$ python3 -q
>>> import numpy as np
>>> import numpy.linalg as la
>>> np.set_printoptions(precision=3, suppress=True, linewidth=200)
>>> def tidy(a):
...     return np.round(a, 3) + 0
... 
>>> J = np.array([[-0.6, 0.7, 0.2],
...     [0.4, -0.2, -1.0],
...     [-0.5, 0.8, -0.2],
...     [0.9, 1.2, -1.5]])
>>> J[:, 2] *= 5
>>> J
array([[-0.6,  0.7,  1. ],
       [ 0.4, -0.2, -5. ],
       [-0.5,  0.8, -1. ],
       [ 0.9,  1.2, -7.5]])
>>> t = np.radians(120)
>>> r_ = np.eye(3)
>>> r_[2, 2] = r_[0, 0] = np.cos(t)
>>> r_[2, 0], r_[0, 2] = -np.sin(t), np.sin(t)
>>> tidy(r_)
array([[-0.5  ,  0.   ,  0.866],
       [ 0.   ,  1.   ,  0.   ],
       [-0.866,  0.   , -0.5  ]])
>>> other = J @ r_.T
>>> tidy(other)
array([[ 1.166,  0.7  ,  0.02 ],
       [-4.53 , -0.2  ,  2.154],
       [-0.616,  0.8  ,  0.933],
       [-6.945,  1.2  ,  2.971]])
>>> np.allclose(la.norm(J, axis=1), la.norm(other, axis=1))
True
>>> tidy(la.svd(J, compute_uv=False)), tidy(la.svd(other, compute_uv=False))
(array([9.219, 1.459, 0.568]), array([9.219, 1.459, 0.568]))
>>> tidy(la.det(r_)), tidy(np.trace(r_))
(np.float64(1.0), np.float64(0.0))
>>> O, evecs = la.qr(J[:, :1])[0], la.qr(J[:, 1:])[0]
>>> sig = la.svd(O.T @ evecs, compute_uv=False)
>>> (sig > 0.9).sum()
np.int64(0)
>>> tidy(np.degrees(np.arccos(sig.clip(0, 1))))
array([29.562])
>>> other = np.array([[0, 2], [3, 3], [1, 3]])
>>> feats = np.kron(np.eye(3, dtype=int), other)
>>> feats
array([[0, 2, 0, 0, 0, 0],
       [3, 3, 0, 0, 0, 0],
       [1, 3, 0, 0, 0, 0],
       [0, 0, 0, 2, 0, 0],
       [0, 0, 3, 3, 0, 0],
       [0, 0, 1, 3, 0, 0],
       [0, 0, 0, 0, 0, 2],
       [0, 0, 0, 0, 3, 3],
       [0, 0, 0, 0, 1, 3]])
>>> def softmax(z):
...     e = np.exp(z - z.max(axis=-1, keepdims=True))
...     return e / e.sum(axis=-1, keepdims=True)
... 
>>> tidy(softmax(10 * feats[6]))
array([0., 0., 0., 0., 0., 1.])
>>> tidy(softmax(feats[6] + -3))
array([0.081, 0.081, 0.081, 0.081, 0.081, 0.596])
>>> att = feats @ feats.T / np.sqrt(6)
>>> tidy(softmax(att))
array([[0.149, 0.338, 0.338, 0.029, 0.029, 0.029, 0.029, 0.029, 0.029],
       [0.007, 0.911, 0.079, 0.001, 0.001, 0.001, 0.001, 0.001, 0.001],
       [0.055, 0.636, 0.281, 0.005, 0.005, 0.005, 0.005, 0.005, 0.005],
       [0.029, 0.029, 0.029, 0.149, 0.338, 0.338, 0.029, 0.029, 0.029],
       [0.001, 0.001, 0.001, 0.007, 0.911, 0.079, 0.001, 0.001, 0.001],
       [0.005, 0.005, 0.005, 0.055, 0.636, 0.281, 0.005, 0.005, 0.005],
       [0.029, 0.029, 0.029, 0.029, 0.029, 0.029, 0.149, 0.338, 0.338],
       [0.001, 0.001, 0.001, 0.001, 0.001, 0.001, 0.007, 0.911, 0.079],
       [0.005, 0.005, 0.005, 0.005, 0.005, 0.005, 0.055, 0.636, 0.281]])
>>> softmax(att).round(6).argmax(axis=1)
array([1, 1, 1, 4, 4, 4, 7, 7, 7])
>>> P = feats @ la.solve(feats.T @ feats, feats.T)
>>> tidy(P)
array([[ 0.526, -0.158,  0.474,  0.   ,  0.   ,  0.   ,  0.   ,  0.   ,  0.   ],
       [-0.158,  0.947,  0.158,  0.   ,  0.   ,  0.   ,  0.   ,  0.   ,  0.   ],
       [ 0.474,  0.158,  0.526,  0.   ,  0.   ,  0.   ,  0.   ,  0.   ,  0.   ],
       [ 0.   ,  0.   ,  0.   ,  0.526, -0.158,  0.474,  0.   ,  0.   ,  0.   ],
       [ 0.   ,  0.   ,  0.   , -0.158,  0.947,  0.158,  0.   ,  0.   ,  0.   ],
       [ 0.   ,  0.   ,  0.   ,  0.474,  0.158,  0.526,  0.   ,  0.   ,  0.   ],
       [ 0.   ,  0.   ,  0.   ,  0.   ,  0.   ,  0.   ,  0.526, -0.158,  0.474],
       [ 0.   ,  0.   ,  0.   ,  0.   ,  0.   ,  0.   , -0.158,  0.947,  0.158],
       [ 0.   ,  0.   ,  0.   ,  0.   ,  0.   ,  0.   ,  0.474,  0.158,  0.526]])
>>> tidy(P @ feats[:, 1])
array([2., 3., 3., 0., 0., 0., 0., 0., 0.])
>>> tidy(np.diag(P))
array([0.526, 0.947, 0.526, 0.526, 0.947, 0.526, 0.526, 0.947, 0.526])
>>> K = np.load("dump.npy")
>>> K
array([[-2,  5, -8, -6, -1],
       [-2,  6,  8,  6,  7],
       [ 0, -7, -4,  9,  8],
       [ 0, -7, -4,  9,  8],
       [ 2,  7, -2, -2, -6]])
>>> other = K / la.norm(K, axis=1, keepdims=True)
>>> G = other @ other.T
>>> np.argwhere(np.triu(np.abs(G) > 0.95, 1))
array([[2, 3]])
>>> tidy(G[1])
array([-0.466,  1.   ,  0.181,  0.181, -0.236])
>>> (G - 2 * np.eye(5)).round(6).argmax(axis=1)
array([4, 2, 3, 2, 0])
>>> np.einsum("ij,ji->", K, K)
np.int64(-85)
>>> tidy(la.det(K.T))
np.float64(0.0)
>>> np.einsum("ii->", K)
np.int64(3)
>>> tidy(la.eigvals(K))
array([-6.981+0.j   ,  1.977+9.431j,  1.977-9.431j,  6.026+0.j   ,  0.   +0.j   ])
>>> tidy(np.poly(K))
array([    1.,    -3.,    47.,   255., -3906.,     0.])
>>> tidy(la.det(K[::-1]))
np.float64(0.0)
>>> np.kron(np.eye(2, dtype=int), K)
array([[-2,  5, -8, -6, -1,  0,  0,  0,  0,  0],
       [-2,  6,  8,  6,  7,  0,  0,  0,  0,  0],
       [ 0, -7, -4,  9,  8,  0,  0,  0,  0,  0],
       [ 0, -7, -4,  9,  8,  0,  0,  0,  0,  0],
       [ 2,  7, -2, -2, -6,  0,  0,  0,  0,  0],
       [ 0,  0,  0,  0,  0, -2,  5, -8, -6, -1],
       [ 0,  0,  0,  0,  0, -2,  6,  8,  6,  7],
       [ 0,  0,  0,  0,  0,  0, -7, -4,  9,  8],
       [ 0,  0,  0,  0,  0,  0, -7, -4,  9,  8],
       [ 0,  0,  0,  0,  0,  2,  7, -2, -2, -6]])
>>> u = np.array([-9, 5])
>>> np.polyval(u, K[0])
array([ 23, -40,  77,  59,  14])
>>> la.matrix_rank(K, rtol=0.1)
np.int64(4)
>>> X = np.load("mat.npy")
>>> X
array([[-2, -1, -1],
       [ 0, -2, -1],
       [ 0,  0, -2]])
>>> vec = np.array([5, 5, -8, 6, 3, 1])
>>> target = feats @ vec
>>> target
array([10, 30, 20, 12, -6, 10,  2, 12,  6])
>>> tidy(la.solve(feats.T @ feats, feats.T @ target))
array([ 5.,  5., -8.,  6.,  3.,  1.])
>>> rng = np.random.default_rng(88871)
>>> target = target + 0.1 * rng.normal(size=9)
>>> tidy(target)
array([10.107, 29.99 , 20.135, 11.973, -5.987, 10.013,  1.996, 11.913,  6.006])
>>> c, *_ = la.lstsq(feats, target)
>>> tidy(c)
array([ 4.938,  5.061, -7.989,  5.995,  2.966,  1.007])
>>> labels = rng.permutation(3)
>>> other = X[:, labels] * rng.choice([-1, 1], 3)
>>> other
array([[-1,  1, -2],
       [-2,  1,  0],
       [ 0,  2,  0]])
>>> left, _, Vt = la.svd(X.T @ other)
>>> tidy(la.lstsq(X, other)[0])
array([[ 0.,  0.,  1.],
       [ 1.,  0.,  0.],
       [ 0., -1.,  0.]])
>>> tidy(left @ Vt)
array([[ 0.,  0.,  1.],
       [ 1.,  0.,  0.],
       [ 0., -1.,  0.]])
>>> m1 = np.loadtxt("out11.csv", delimiter=",")
>>> m1
array([[-1.,  0.,  0.,  0.,  0.],
       [ 0.,  2.,  0.,  0.,  0.],
       [ 0.,  0.,  2.,  0.,  0.],
       [ 0.,  0.,  0.,  2.,  0.],
       [ 0.,  0.,  0.,  0.,  1.]])
>>> w, evecs = la.eig(m1)
>>> m1 @ evecs[:, 0] - w[0] * evecs[:, 0]
array([0., 0., 0., 0., 0.])
>>> tidy(np.sort(la.eigvals(m1 @ m1)))
array([1., 1., 4., 4., 4.])
>>> w
array([-1.,  2.,  2.,  2.,  1.])
>>> np.prod(w)
np.float64(-8.0)
>>> tidy(np.sort(la.eigvals(la.inv(m1))))
array([-1. ,  0.5,  0.5,  0.5,  1. ])
>>> [round(float(la.det(m1[:i, :i])), 2) + 0 for i in range(1, 6)]
[-1.0, -2.0, -4.0, -8.0, -8.0]
>>> tidy(la.pinv(m1))
array([[-1. ,  0. ,  0. ,  0. ,  0. ],
       [ 0. ,  0.5,  0. ,  0. ,  0. ],
       [ 0. ,  0. ,  0.5,  0. ,  0. ],
       [ 0. ,  0. ,  0. ,  0.5,  0. ],
       [ 0. ,  0. ,  0. ,  0. ,  1. ]])
>>> m1 @ m1.T
array([[1., 0., 0., 0., 0.],
       [0., 4., 0., 0., 0.],
       [0., 0., 4., 0., 0.],
       [0., 0., 0., 4., 0.],
       [0., 0., 0., 0., 1.]])
>>> tidy(la.det(m1))
np.float64(-8.0)
>>> (m1 != 0).astype(int)
array([[1, 0, 0, 0, 0],
       [0, 1, 0, 0, 0],
       [0, 0, 1, 0, 0],
       [0, 0, 0, 1, 0],
       [0, 0, 0, 0, 1]])
>>> labels = rng.permutation(5)
>>> labels
array([4, 0, 3, 1, 2])
>>> other = m1[labels][:, labels]
>>> tidy(np.sort(np.abs(la.eigvals(other))))
array([1., 1., 2., 2., 2.])
>>> tidy(la.det(other)), tidy(la.det(m1[labels]))
(np.float64(-8.0), np.float64(-8.0))
>>> other
array([[ 1.,  0.,  0.,  0.,  0.],
       [ 0., -1.,  0.,  0.,  0.],
       [ 0.,  0.,  2.,  0.,  0.],
       [ 0.,  0.,  0.,  2.,  0.],
       [ 0.,  0.,  0.,  0.,  2.]])
>>> W0 = np.eye(5, dtype=int)[rng.permutation(5)]
>>> W0
array([[0, 1, 0, 0, 0],
       [0, 0, 0, 1, 0],
       [1, 0, 0, 0, 0],
       [0, 0, 1, 0, 0],
       [0, 0, 0, 0, 1]])
>>> la.norm(W0, axis=1).argmax()
np.int64(0)
>>> tidy(la.norm(W0[0], 1)), tidy(la.norm(W0[0], np.inf))
(np.float64(1.0), np.float64(1.0))
>>> tidy(la.norm(W0[0] - W0[2]))
np.float64(1.414)
>>> tidy(la.norm(W0, 2))
np.float64(1.0)
>>> tidy(la.norm(W0, axis=1))
array([1., 1., 1., 1., 1.])
>>> W0[0] @ W0[2]
np.int64(0)
>>> M = np.array([[1.0, 0.7], [0.7, 1.0]])
>>> w, evecs = la.eigh(M)
>>> vec = np.array([4, -4])
>>> tidy(la.eigvalsh(M[1:, 1:]))
array([1.])
>>> tidy(vec @ M @ vec)
np.float64(9.6)
>>> (np.sign(evecs[:, -1].round(6)) == np.sign(evecs[0, -1].round(6))).astype(int)
array([1, 1])
>>> tidy(evecs * np.abs(w) @ evecs.T)
array([[1. , 0.7],
       [0.7, 1. ]])
>>> tidy(evecs * np.maximum(w, 0) @ evecs.T)
array([[1. , 0.7],
       [0.7, 1. ]])
>>> tidy(np.sort(np.abs(la.eigvals(M))))
array([0.3, 1.7])
>>> tidy(la.matrix_power(M, 3))
array([[2.47 , 2.443],
       [2.443, 2.47 ]])
>>> np.allclose(M, M.T)
True
>>> tidy(la.det(M))
np.float64(0.51)
>>> (M - M.T) / 2
array([[0., 0.],
       [0., 0.]])
